% ipython --no-banner

In [1]: import numpy as np

In [2]: np.set_printoptions(precision=2, suppress=True, linewidth=120, legacy="1.25")

In [3]: K = np.load("test9.npy")

In [4]: print(K)
[[ 1 -1 -1  1  1 -1 -1  1]
 [ 1  1 -1 -1 -1 -1  1  1]
 [ 1 -1  1 -1  1 -1  1 -1]
 [ 1 -1  1 -1 -1  1 -1  1]]

In [5]: theta = np.radians(90)

In [6]: r_ = np.eye(8)

In [7]: r_[4, 4] = r_[6, 6] = np.cos(theta)

In [8]: r_[4, 6], r_[6, 4] = -np.sin(theta), np.sin(theta)

In [9]: print(r_.round(2) + 0)
[[ 1.  0.  0.  0.  0.  0.  0.  0.]
 [ 0.  1.  0.  0.  0.  0.  0.  0.]
 [ 0.  0.  1.  0.  0.  0.  0.  0.]
 [ 0.  0.  0.  1.  0.  0.  0.  0.]
 [ 0.  0.  0.  0.  0.  0. -1.  0.]
 [ 0.  0.  0.  0.  0.  1.  0.  0.]
 [ 0.  0.  0.  0.  1.  0.  0.  0.]
 [ 0.  0.  0.  0.  0.  0.  0.  1.]]

In [10]: Y = K @ r_.T

In [11]: print(np.abs(Y - K).max(axis=0))
[0. 0. 0. 0. 2. 0. 2. 0.]

In [12]: print(np.linalg.svd(K, compute_uv=False), np.linalg.svd(Y, compute_uv=False))
[2.83 2.83 2.83 2.83] [2.83 2.83 2.83 2.83]

In [13]: Y = K / np.linalg.norm(K, axis=1, keepdims=True)

In [14]: gram = Y @ Y.T

In [15]: print(np.argwhere(np.triu(np.abs(gram) > 0.95, 1)))
[]

In [16]: print(np.linalg.norm(Y, axis=1))
[1. 1. 1. 1.]

In [17]: Y = K[0, 0] * K[1:] - np.outer(K[1:, 0], K[0])

In [18]: print(Y)
[[ 0  2  0 -2 -2  0  2  0]
 [ 0  0  2 -2  0  0  2 -2]
 [ 0  0  2 -2 -2  2  0  0]]

In [19]: print(np.flatnonzero(~Y.round(6).any(axis=1)))
[]

In [20]: f, r1 = K[2], K[3]

In [21]: print(f @ r1)
0

In [22]: p = (f @ r1) / (f @ f) * f

In [23]: print(np.outer(f, r1))
[[ 1 -1  1 -1 -1  1 -1  1]
 [-1  1 -1  1  1 -1  1 -1]
 [ 1 -1  1 -1 -1  1 -1  1]
 [-1  1 -1  1  1 -1  1 -1]
 [ 1 -1  1 -1 -1  1 -1  1]
 [-1  1 -1  1  1 -1  1 -1]
 [ 1 -1  1 -1 -1  1 -1  1]
 [-1  1 -1  1  1 -1  1 -1]]

In [24]: print(r1 - p)
[ 1. -1.  1. -1. -1.  1. -1.  1.]

In [25]: print((r1 - p) @ f)
0.0

In [26]: K @ K
---------------------------------------------------------------------------
ValueError                                Traceback (most recent call last)
Cell In[26], line 1
----> 1 K @ K

ValueError: matmul: Input operand 1 has a mismatch in its core dimension 0, with gufunc signature (n?,k),(k,m?)->(n?,m?) (size 4 is different from 8)

In [27]: gram = K.T @ K

In [28]: print(np.round(np.linalg.eigvalsh(gram)[::-1], 2) + 0)
[8. 8. 8. 8. 0. 0. 0. 0.]

In [29]: print(np.linalg.matrix_rank(gram))
4

In [30]: f = np.array([1, 0, 3, 0, 3, 1, 2, 1, 2, 1, 1, 1])

In [31]: F = 3 * np.eye(12) + np.outer(f, f)

In [32]: print(F)
[[ 4.  0.  3.  0.  3.  1.  2.  1.  2.  1.  1.  1.]
 [ 0.  3.  0.  0.  0.  0.  0.  0.  0.  0.  0.  0.]
 [ 3.  0. 12.  0.  9.  3.  6.  3.  6.  3.  3.  3.]
 [ 0.  0.  0.  3.  0.  0.  0.  0.  0.  0.  0.  0.]
 [ 3.  0.  9.  0. 12.  3.  6.  3.  6.  3.  3.  3.]
 [ 1.  0.  3.  0.  3.  4.  2.  1.  2.  1.  1.  1.]
 [ 2.  0.  6.  0.  6.  2.  7.  2.  4.  2.  2.  2.]
 [ 1.  0.  3.  0.  3.  1.  2.  4.  2.  1.  1.  1.]
 [ 2.  0.  6.  0.  6.  2.  4.  2.  7.  2.  2.  2.]
 [ 1.  0.  3.  0.  3.  1.  2.  1.  2.  4.  1.  1.]
 [ 1.  0.  3.  0.  3.  1.  2.  1.  2.  1.  4.  1.]
 [ 1.  0.  3.  0.  3.  1.  2.  1.  2.  1.  1.  4.]]

In [33]: vals, evecs = np.linalg.eigh(F)

In [34]: x0 = np.array([0, 0, 0, -2, -3, 0, -3, 3, -2, 3, 2, 0])

In [35]: print(np.round(evecs * np.abs(vals) @ evecs.T, 2) + 0)
[[ 4.  0.  3.  0.  3.  1.  2.  1.  2.  1.  1.  1.]
 [ 0.  3.  0.  0.  0.  0.  0.  0.  0.  0.  0.  0.]
 [ 3.  0. 12.  0.  9.  3.  6.  3.  6.  3.  3.  3.]
 [ 0.  0.  0.  3.  0.  0.  0.  0.  0.  0.  0.  0.]
 [ 3.  0.  9.  0. 12.  3.  6.  3.  6.  3.  3.  3.]
 [ 1.  0.  3.  0.  3.  4.  2.  1.  2.  1.  1.  1.]
 [ 2.  0.  6.  0.  6.  2.  7.  2.  4.  2.  2.  2.]
 [ 1.  0.  3.  0.  3.  1.  2.  4.  2.  1.  1.  1.]
 [ 2.  0.  6.  0.  6.  2.  4.  2.  7.  2.  2.  2.]
 [ 1.  0.  3.  0.  3.  1.  2.  1.  2.  4.  1.  1.]
 [ 1.  0.  3.  0.  3.  1.  2.  1.  2.  1.  4.  1.]
 [ 1.  0.  3.  0.  3.  1.  2.  1.  2.  1.  1.  4.]]

In [36]: print(np.abs(F).sum(axis=1).max(), round(float(np.abs(vals).max()), 2))
51.0 35.0

In [37]: print(np.round(evecs * np.maximum(vals, 0) @ evecs.T, 2) + 0)
[[ 4.  0.  3.  0.  3.  1.  2.  1.  2.  1.  1.  1.]
 [ 0.  3.  0.  0.  0.  0.  0.  0.  0.  0.  0.  0.]
 [ 3.  0. 12.  0.  9.  3.  6.  3.  6.  3.  3.  3.]
 [ 0.  0.  0.  3.  0.  0.  0.  0.  0.  0.  0.  0.]
 [ 3.  0.  9.  0. 12.  3.  6.  3.  6.  3.  3.  3.]
 [ 1.  0.  3.  0.  3.  4.  2.  1.  2.  1.  1.  1.]
 [ 2.  0.  6.  0.  6.  2.  7.  2.  4.  2.  2.  2.]
 [ 1.  0.  3.  0.  3.  1.  2.  4.  2.  1.  1.  1.]
 [ 2.  0.  6.  0.  6.  2.  4.  2.  7.  2.  2.  2.]
 [ 1.  0.  3.  0.  3.  1.  2.  1.  2.  4.  1.  1.]
 [ 1.  0.  3.  0.  3.  1.  2.  1.  2.  1.  4.  1.]
 [ 1.  0.  3.  0.  3.  1.  2.  1.  2.  1.  1.  4.]]
